In [1]: import numpy as np

In [2]: np.set_printoptions(precision=2, suppress=True, linewidth=140, sign=" ")

In [3]: W2 = np.array([[2, 1, 0, 0], [0, 3, 1, 0], [3, 2, 0, 3]])

In [4]: mat = np.repeat(W2, 31 // 3, axis=0)

In [5]: rng = np.random.default_rng(5261)

In [6]: mat = mat + 0.05 * rng.normal(size=mat.shape)

In [7]: mat.round(2) + 0
Out[7]: 
array([[ 1.98,  1.02,  0.02, -0.01],
       [ 2.07,  0.99, -0.08,  0.03],
       [ 1.9 ,  0.88,  0.01,  0.03],
       [ 2.14,  0.96,  0.  ,  0.07],
       [ 2.08,  0.98,  0.03,  0.01],
       [ 1.92,  0.88,  0.  , -0.06],
       [ 2.05,  0.95,  0.08, -0.01],
       [ 1.96,  0.98,  0.06,  0.03],
       [ 2.  ,  1.  ,  0.  ,  0.07],
       [ 1.96,  1.02,  0.  ,  0.  ],
       [ 0.02,  2.95,  1.05,  0.01],
       [ 0.05,  2.97,  1.  ,  0.05],
       [-0.05,  2.91,  1.01,  0.02],
       [ 0.04,  3.02,  0.98,  0.07],
       [ 0.04,  2.98,  0.95,  0.  ],
       [ 0.1 ,  3.03,  1.02, -0.07],
       [ 0.03,  3.03,  0.98,  0.05],
       [ 0.04,  2.99,  1.01,  0.  ],
       [-0.01,  2.95,  1.09,  0.  ],
       [-0.02,  2.96,  0.99,  0.01],
       [ 2.92,  2.03,  0.  ,  2.96],
       [ 2.96,  2.01, -0.01,  3.11],
       [ 2.96,  1.98,  0.05,  3.05],
       [ 3.02,  2.08, -0.07,  2.92],
       [ 2.94,  1.98,  0.03,  3.05],
       [ 2.97,  1.97, -0.04,  3.04],
       [ 3.09,  1.98, -0.02,  3.12],
       [ 2.94,  1.93,  0.  ,  3.01],
       [ 2.89,  1.99, -0.03,  2.94],
       [ 3.17,  1.93, -0.12,  2.96]])

In [8]: W2 = mat[[0, 20]].astype(float)

In [9]: for _ in range(3):
   ...:     lab = np.linalg.norm(mat[:, None] - W2, axis=-1).argmin(axis=1)
   ...:     W2 = np.array([mat[lab == j].mean(axis=0) for j in range(2)])
   ...: 

In [10]: lab
Out[10]: array([ 0,  0,  0,  0,  0,  0,  0,  0,  0,  0,  0,  0,  0,  0,  0,  0,  0,  0,  0,  0,  1,  1,  1,  1,  1,  1,  1,  1,  1,  1])

In [11]: np.abs(W2[1] - W2[0]).argmax()
Out[11]: np.int64(3)

In [12]: Ac = mat - mat.mean(axis=0)

In [13]: left, sig, Vt = np.linalg.svd(Ac, full_matrices=False)

In [14]: sig
Out[14]: array([ 9.99,  5.75,  0.32,  0.2 ])

In [15]: np.abs(left[:, 0]).argmax()
Out[15]: np.int64(26)

In [16]: np.round(sig ** 2 / (sig ** 2).sum(), 2) + 0
Out[16]: array([ 0.75,  0.25,  0.  ,  0.  ])

In [17]: np.round(Ac.mean(axis=0), 2) + 0
Out[17]: array([ 0.,  0.,  0.,  0.])

In [18]: np.abs(Vt[0]).argmax()
Out[18]: np.int64(3)

In [19]: round(float((sig ** 2).sum() ** 2 / (sig ** 4).sum()), 2)
Out[19]: 1.6

In [20]: left, sig, Vt = np.linalg.svd(mat)

In [21]: sig
Out[21]: array([ 16.62,   8.62,   4.22,   0.23])

In [22]: other = left[:, :3] @ np.diag(sig[:3]) @ Vt[:3]

In [23]: np.linalg.matrix_rank(other)
Out[23]: np.int64(3)

In [24]: np.linalg.matrix_rank(mat, rtol=0.05)
Out[24]: np.int64(3)

In [25]: cov = np.cov(mat, rowvar=False)

In [26]: np.argsort(-mat.std(axis=0).round(6), kind="stable")
Out[26]: array([ 3,  0,  1,  2])

In [27]: cov
Out[27]: 
array([[ 1.58, -0.68, -0.58,  1.36],
       [-0.68,  0.7 ,  0.34,  0.01],
       [-0.58,  0.34,  0.24, -0.37],
       [ 1.36,  0.01, -0.37,  2.07]])

In [28]: np.corrcoef(mat.T)
Out[28]: 
array([[ 1.  , -0.65, -0.95,  0.75],
       [-0.65,  1.  ,  0.84,  0.01],
       [-0.95,  0.84,  1.  , -0.52],
       [ 0.75,  0.01, -0.52,  1.  ]])

In [29]: np.argwhere(np.triu(np.abs(np.corrcoef(mat.T)) > 0.8, 1))
Out[29]: 
array([[ 0,  2],
       [ 1,  2]])

In [30]: cov.shape
Out[30]: (4, 4)

In [31]: round(float(np.corrcoef(mat[:, 1], mat[:, 3])[0, 1]), 2)
Out[31]: 0.01

In [32]: x = np.array([3, 3, 2, 1])

In [33]: rhs = mat @ x

In [34]: np.round(np.linalg.pinv(mat) @ mat, 2) + 0
Out[34]: 
array([[ 1.,  0.,  0.,  0.],
       [ 0.,  1.,  0.,  0.],
       [ 0.,  0.,  1.,  0.],
       [ 0.,  0.,  0.,  1.]])

In [35]: rhs = rhs + 0.1 * rng.normal(size=30)

In [36]: rhs
Out[36]: 
array([  9.08,   9.  ,   8.35,   9.48,   9.37,   8.46,   9.13,   9.07,   9.07,   9.05,  11.12,  11.23,  10.57,  11.23,  11.1 ,  11.41,
        11.32,  11.04,  11.1 ,  11.01,  17.74,  18.09,  17.97,  17.92,  17.76,  17.75,  18.49,  17.72,  17.6 ,  18.13])

In [37]: c, *_ = np.linalg.lstsq(mat, rhs)

In [38]: [round(float(np.linalg.norm(np.linalg.solve(mat.T @ mat + lam * np.eye(4), mat.T @ rhs))), 2) for lam in (0, 1, 10, 100)]
Out[38]: [4.85, 4.57, 4.35, 3.21]

In [39]: X = np.loadtxt("w.csv", delimiter=",")

In [40]: X
Out[40]: 
array([[-12.,  -1.,   0.,  -3.],
       [  0.,  -3.,   2.,  -1.],
       [ -2.,   3.,  -8.,   1.],
       [  0.,   0.,   0.,  -5.]])

In [41]: other = X / np.sqrt((X ** 2).mean(axis=1, keepdims=True))

In [42]: other[3]
Out[42]: array([ 0.,  0.,  0., -2.])

In [43]: np.linalg.norm(other, axis=1)
Out[43]: array([ 2.,  2.,  2.,  2.])

In [44]: np.linalg.matrix_rank(other) == np.linalg.matrix_rank(X)
Out[44]: np.True_

In [45]: other = np.array([[-3, 2], [3, 3], [4, 5], [3, -5]])

In [46]: np.einsum("ij->j", X)
Out[46]: array([-14.,  -1.,  -6.,  -8.])

In [47]: np.vstack([X, other.T]).shape
Out[47]: (6, 4)

In [48]: np.einsum("ij,ij->i", X, X)
Out[48]: array([ 154.,   14.,   78.,   25.])

In [49]: x = np.array([1, 2, 1, 3])

In [50]: (X @ x).argmax()
Out[50]: np.int64(2)

In [51]: X @ (2 * x)
Out[51]: array([-46., -14.,  -2., -30.])

In [52]: np.linalg.norm(X @ x) <= np.linalg.norm(X, 2) * np.linalg.norm(x) + 1e-9
Out[52]: np.True_

In [53]: X @ np.ones(4)
Out[53]: array([-16.,  -2.,  -6.,  -5.])

In [54]: (X * x).sum(axis=1)
Out[54]: array([-23.,  -7.,  -1., -15.])

In [55]: round(float(np.linalg.det(2 * X)), 2), round(np.linalg.det(X), 2)
Out[55]: (16960.0, np.float64(1060.0))

In [56]: np.round(np.linalg.det(X[::-1]), 2)
Out[56]: np.float64(1060.0)

In [57]: np.round(np.linalg.eigvals(X).sum().real, 2)
Out[57]: np.float64(-28.0)

In [58]: np.kron(np.eye(2, dtype=int), X)
Out[58]: 
array([[-12.,  -1.,   0.,  -3.,  -0.,  -0.,   0.,  -0.],
       [  0.,  -3.,   2.,  -1.,   0.,  -0.,   0.,  -0.],
       [ -2.,   3.,  -8.,   1.,  -0.,   0.,  -0.,   0.],
       [  0.,   0.,   0.,  -5.,   0.,   0.,   0.,  -0.],
       [ -0.,  -0.,   0.,  -0., -12.,  -1.,   0.,  -3.],
       [  0.,  -0.,   0.,  -0.,   0.,  -3.,   2.,  -1.],
       [ -0.,   0.,  -0.,   0.,  -2.,   3.,  -8.,   1.],
       [  0.,   0.,   0.,  -0.,   0.,   0.,   0.,  -5.]])
